% ipython --no-banner

In [1]: import numpy as np

In [2]: np.set_printoptions(precision=3, suppress=True, linewidth=200, sign=" ")

In [3]: X = np.loadtxt("dump.csv", delimiter=",")

In [4]: X
Out[4]: 
array([[  4.,   5.,   6.,   7.,   8.,   9.,  10.],
       [ 11.,  12.,  13.,  14.,  15.,  16.,  17.],
       [ 18.,  19.,  20.,  21.,  22.,  23.,  24.],
       [ 25.,  26.,  27.,  28.,  29.,  30.,  31.],
       [ 32.,  33.,  34.,  35.,  36.,  37.,  38.],
       [ 39.,  40.,  41.,  42.,  43.,  44.,  45.],
       [ 46.,  47.,  48.,  49.,  50.,  51.,  52.],
       [ 53.,  54.,  55.,  56.,  57.,  58.,  59.],
       [ 60.,  61.,  62.,  63.,  64.,  65.,  66.],
       [ 67.,  68.,  69.,  70.,  71.,  72.,  73.]])

In [5]: other = X / np.sqrt((X ** 2).mean(axis=1, keepdims=True))

In [6]: print(np.linalg.matrix_rank(other) == np.linalg.matrix_rank(X))
True

In [7]: X - X.mean(axis=1, keepdims=True)
Out[7]: 
array([[-3., -2., -1.,  0.,  1.,  2.,  3.],
       [-3., -2., -1.,  0.,  1.,  2.,  3.],
       [-3., -2., -1.,  0.,  1.,  2.,  3.],
       [-3., -2., -1.,  0.,  1.,  2.,  3.],
       [-3., -2., -1.,  0.,  1.,  2.,  3.],
       [-3., -2., -1.,  0.,  1.,  2.,  3.],
       [-3., -2., -1.,  0.,  1.,  2.,  3.],
       [-3., -2., -1.,  0.,  1.,  2.,  3.],
       [-3., -2., -1.,  0.,  1.,  2.,  3.],
       [-3., -2., -1.,  0.,  1.,  2.,  3.]])

In [8]: other[0]
Out[8]: array([ 0.549,  0.687,  0.824,  0.962,  1.099,  1.236,  1.374])

In [9]: np.linalg.matrix_rank(X, rtol=0.1)
Out[9]: np.int64(1)

In [10]: round(np.linalg.norm(X, 2) / np.linalg.norm(X), 3)
Out[10]: np.float64(1.0)

In [11]: print(np.argsort(-np.linalg.norm(X, axis=0).round(6), kind="stable")[:3])
[ 6  5  4]

In [12]: np.linalg.lstsq(X[:-1].T, X[-1])[2]
Out[12]: np.int32(2)

In [13]: X @ np.linalg.pinv(X) @ X
Out[13]: 
array([[  4.,   5.,   6.,   7.,   8.,   9.,  10.],
       [ 11.,  12.,  13.,  14.,  15.,  16.,  17.],
       [ 18.,  19.,  20.,  21.,  22.,  23.,  24.],
       [ 25.,  26.,  27.,  28.,  29.,  30.,  31.],
       [ 32.,  33.,  34.,  35.,  36.,  37.,  38.],
       [ 39.,  40.,  41.,  42.,  43.,  44.,  45.],
       [ 46.,  47.,  48.,  49.,  50.,  51.,  52.],
       [ 53.,  54.,  55.,  56.,  57.,  58.,  59.],
       [ 60.,  61.,  62.,  63.,  64.,  65.,  66.],
       [ 67.,  68.,  69.,  70.,  71.,  72.,  73.]])

In [14]: np.unique(X.round(6), axis=0).shape
Out[14]: (10, 7)

In [15]: print(np.allclose(X[:-1].T @ np.linalg.lstsq(X[:-1].T, X[-1])[0], X[-1]))
True

In [16]: rank = np.linalg.matrix_rank(X)

In [17]: rank
Out[17]: np.int64(2)

In [18]: N = np.linalg.svd(X)[2][rank:].T

In [19]: N.shape
Out[19]: (7, 5)

In [20]: [int(np.linalg.matrix_rank(np.delete(X, i, axis=0))) for i in range(10)]
Out[20]: [2, 2, 2, 2, 2, 2, 2, 2, 2, 2]

In [21]: t = np.deg2rad(30)

In [22]: K = np.eye(8)

In [23]: K[np.ix_([6, 0], [6, 0])] = [[np.cos(t), -np.sin(t)], [np.sin(t), np.cos(t)]]

In [24]: K
Out[24]: 
array([[ 0.866,  0.   ,  0.   ,  0.   ,  0.   ,  0.   ,  0.5  ,  0.   ],
       [ 0.   ,  1.   ,  0.   ,  0.   ,  0.   ,  0.   ,  0.   ,  0.   ],
       [ 0.   ,  0.   ,  1.   ,  0.   ,  0.   ,  0.   ,  0.   ,  0.   ],
       [ 0.   ,  0.   ,  0.   ,  1.   ,  0.   ,  0.   ,  0.   ,  0.   ],
       [ 0.   ,  0.   ,  0.   ,  0.   ,  1.   ,  0.   ,  0.   ,  0.   ],
       [ 0.   ,  0.   ,  0.   ,  0.   ,  0.   ,  1.   ,  0.   ,  0.   ],
       [-0.5  ,  0.   ,  0.   ,  0.   ,  0.   ,  0.   ,  0.866,  0.   ],
       [ 0.   ,  0.   ,  0.   ,  0.   ,  0.   ,  0.   ,  0.   ,  1.   ]])

In [25]: # orthonormal columns

In [26]: rng = np.random.default_rng(51)

In [27]: idx = rng.permutation(8)

In [28]: other = K[:, idx] * rng.choice([-1, 1], 8)

In [29]: other
Out[29]: 
array([[ 0.   ,  0.   , -0.866, -0.5  ,  0.   , -0.   ,  0.   , -0.   ],
       [ 0.   ,  1.   , -0.   , -0.   ,  0.   , -0.   ,  0.   , -0.   ],
       [ 0.   ,  0.   , -0.   , -0.   ,  0.   , -1.   ,  0.   , -0.   ],
       [ 1.   ,  0.   , -0.   , -0.   ,  0.   , -0.   ,  0.   , -0.   ],
       [ 0.   ,  0.   , -0.   , -0.   ,  0.   , -0.   ,  0.   , -1.   ],
       [ 0.   ,  0.   , -0.   , -0.   ,  1.   , -0.   ,  0.   , -0.   ],
       [ 0.   ,  0.   ,  0.5  , -0.866,  0.   , -0.   ,  0.   , -0.   ],
       [ 0.   ,  0.   , -0.   , -0.   ,  0.   , -0.   ,  1.   , -0.   ]])

In [30]: U, _, VT = np.linalg.svd(K.T @ other)

In [31]: np.round(U @ VT, 3) + 0
Out[31]: 
array([[ 0.,  0., -1.,  0.,  0.,  0.,  0.,  0.],
       [ 0.,  1.,  0.,  0.,  0.,  0.,  0.,  0.],
       [ 0.,  0.,  0.,  0.,  0., -1.,  0.,  0.],
       [ 1.,  0.,  0.,  0.,  0.,  0.,  0.,  0.],
       [ 0.,  0.,  0.,  0.,  0.,  0.,  0., -1.],
       [ 0.,  0.,  0.,  0.,  1.,  0.,  0.,  0.],
       [ 0.,  0.,  0., -1.,  0.,  0.,  0.,  0.],
       [ 0.,  0.,  0.,  0.,  0.,  0.,  1.,  0.]])

In [32]: other = K + rng.integers(-2, 3, (8, 1)) @ rng.integers(-2, 3, (1, 8))

In [33]: other
Out[33]: 
array([[ 0.866,  0.   ,  0.   ,  0.   ,  0.   ,  0.   ,  0.5  ,  0.   ],
       [ 4.   , -1.   , -2.   , -2.   ,  0.   ,  2.   , -4.   ,  0.   ],
       [ 0.   ,  0.   ,  1.   ,  0.   ,  0.   ,  0.   ,  0.   ,  0.   ],
       [ 4.   , -2.   , -2.   , -1.   ,  0.   ,  2.   , -4.   ,  0.   ],
       [-4.   ,  2.   ,  2.   ,  2.   ,  1.   , -2.   ,  4.   ,  0.   ],
       [ 0.   ,  0.   ,  0.   ,  0.   ,  0.   ,  1.   ,  0.   ,  0.   ],
       [-2.5  ,  1.   ,  1.   ,  1.   ,  0.   , -1.   ,  2.866,  0.   ],
       [ 4.   , -2.   , -2.   , -2.   ,  0.   ,  2.   , -4.   ,  1.   ]])

In [34]: np.abs(other - K).sum(axis=1)
Out[34]: array([  0.,  16.,   0.,  16.,  16.,   0.,   8.,  16.])

In [35]: round(np.linalg.norm(K[7], 1), 3), np.round(np.linalg.norm(K[7], np.inf), 3)
Out[35]: (np.float64(1.0), np.float64(1.0))

In [36]: round(float(np.linalg.norm(K, 2)), 3)
Out[36]: 1.0

In [37]: round(float(np.linalg.norm(K, "nuc")), 3)
Out[37]: 8.0

In [38]: np.linalg.norm(K, axis=1)
Out[38]: array([ 1.,  1.,  1.,  1.,  1.,  1.,  1.,  1.])

In [39]: round(float(np.linalg.norm(K, 1)), 3), np.round(np.linalg.norm(K, np.inf), 3)
Out[39]: (1.366, np.float64(1.366))

In [40]: other = K / np.sqrt((K ** 2).mean(axis=1, keepdims=True))

In [41]: K - K.mean(axis=1, keepdims=True)
Out[41]: 
array([[ 0.695, -0.171, -0.171, -0.171, -0.171, -0.171,  0.329, -0.171],
       [-0.125,  0.875, -0.125, -0.125, -0.125, -0.125, -0.125, -0.125],
       [-0.125, -0.125,  0.875, -0.125, -0.125, -0.125, -0.125, -0.125],
       [-0.125, -0.125, -0.125,  0.875, -0.125, -0.125, -0.125, -0.125],
       [-0.125, -0.125, -0.125, -0.125,  0.875, -0.125, -0.125, -0.125],
       [-0.125, -0.125, -0.125, -0.125, -0.125,  0.875, -0.125, -0.125],
       [-0.546, -0.046, -0.046, -0.046, -0.046, -0.046,  0.82 , -0.046],
       [-0.125, -0.125, -0.125, -0.125, -0.125, -0.125, -0.125,  0.875]])

In [42]: np.linalg.matrix_rank(K - K.mean(axis=1, keepdims=True))
Out[42]: np.int64(7)

In [43]: print(other[1])
[ 0.     2.828  0.     0.     0.     0.     0.     0.   ]

In [44]: x0 = np.array([-2, 7, 6, -9, -1, 3, 3, -5])

In [45]: print(np.sort(np.abs(np.degrees(np.angle(np.linalg.eigvals(K))))))
[  0.   0.   0.   0.   0.   0.  30.  30.]

In [46]: print(K.T @ (K @ x0))
[-2.  7.  6. -9. -1.  3.  3. -5.]

In [47]: np.linalg.inv(K)
Out[47]: 
array([[ 0.866,  0.   ,  0.   ,  0.   ,  0.   ,  0.   , -0.5  ,  0.   ],
       [ 0.   ,  1.   ,  0.   ,  0.   ,  0.   ,  0.   ,  0.   ,  0.   ],
       [ 0.   ,  0.   ,  1.   ,  0.   ,  0.   ,  0.   ,  0.   ,  0.   ],
       [ 0.   ,  0.   ,  0.   ,  1.   ,  0.   ,  0.   ,  0.   ,  0.   ],
       [ 0.   ,  0.   ,  0.   ,  0.   ,  1.   ,  0.   ,  0.   ,  0.   ],
       [ 0.   ,  0.   ,  0.   ,  0.   ,  0.   ,  1.   ,  0.   ,  0.   ],
       [ 0.5  ,  0.   ,  0.   ,  0.   ,  0.   ,  0.   ,  0.866,  0.   ],
       [ 0.   ,  0.   ,  0.   ,  0.   ,  0.   ,  0.   ,  0.   ,  1.   ]])

In [48]: f = np.array([-2, -4, 6, 5, -6, 4, -5, 5, -4])

In [49]: arr = np.outer(rng.normal(size=19), f) + 0.02 * rng.normal(size=(19, 9))

In [50]: print(arr)
[[ -0.574  -1.131   1.692   1.448  -1.712   1.189  -1.483   1.428  -1.156]
 [ -0.569  -1.224   1.789   1.505  -1.787   1.21   -1.526   1.54   -1.214]
 [  1.367   2.736  -4.081  -3.384   4.043  -2.719   3.384  -3.427   2.702]
 [  2.05    4.162  -6.231  -5.211   6.209  -4.15    5.232  -5.141   4.146]
 [ -3.178  -6.275   9.49    7.868  -9.476   6.287  -7.878   7.912  -6.348]
 [  3.022   6.024  -9.07   -7.587   9.12   -6.044   7.579  -7.602   6.06 ]
 [  1.246   2.462  -3.729  -3.095   3.723  -2.494   3.076  -3.114   2.494]
 [  2.322   4.612  -6.888  -5.721   6.889  -4.555   5.717  -5.709   4.596]
 [ -2.891  -5.721   8.702   7.185  -8.659   5.791  -7.194   7.192  -5.765]
 [ -0.64   -1.306   1.951   1.6    -1.935   1.268  -1.601   1.622  -1.296]
 [  1.398   2.833  -4.244  -3.538   4.244  -2.811   3.534  -3.54    2.867]
 [ -1.445  -2.852   4.285   3.549  -4.309   2.831  -3.613   3.566  -2.855]
 [ -3.874  -7.737  11.671   9.727 -11.656   7.767  -9.756   9.706  -7.775]
 [  1.925   3.852  -5.79   -4.813   5.769  -3.855   4.785  -4.833   3.851]
 [  1.82    3.576  -5.348  -4.427   5.367  -3.581   4.424  -4.475   3.6  ]
 [ -0.822  -1.608   2.395   2.004  -2.423   1.617  -1.987   1.977  -1.662]
 [ -0.472  -0.968   1.456   1.173  -1.474   0.964  -1.209   1.21   -0.95 ]
 [  2.246   4.516  -6.817  -5.654   6.786  -4.576   5.716  -5.696   4.545]
 [  1.306   2.531  -3.829  -3.182   3.826  -2.561   3.176  -3.201   2.576]]

In [51]: np.argsort(-np.linalg.norm(arr, axis=0).round(6), kind="stable")[:3]
Out[51]: array([ 2,  4,  6])

In [52]: np.linalg.cond(arr) > 100
Out[52]: np.True_

In [53]: print([round(float(x), 3) for x in np.linalg.svd(arr, compute_uv=False)[:3]])
[61.18, 0.147, 0.103]
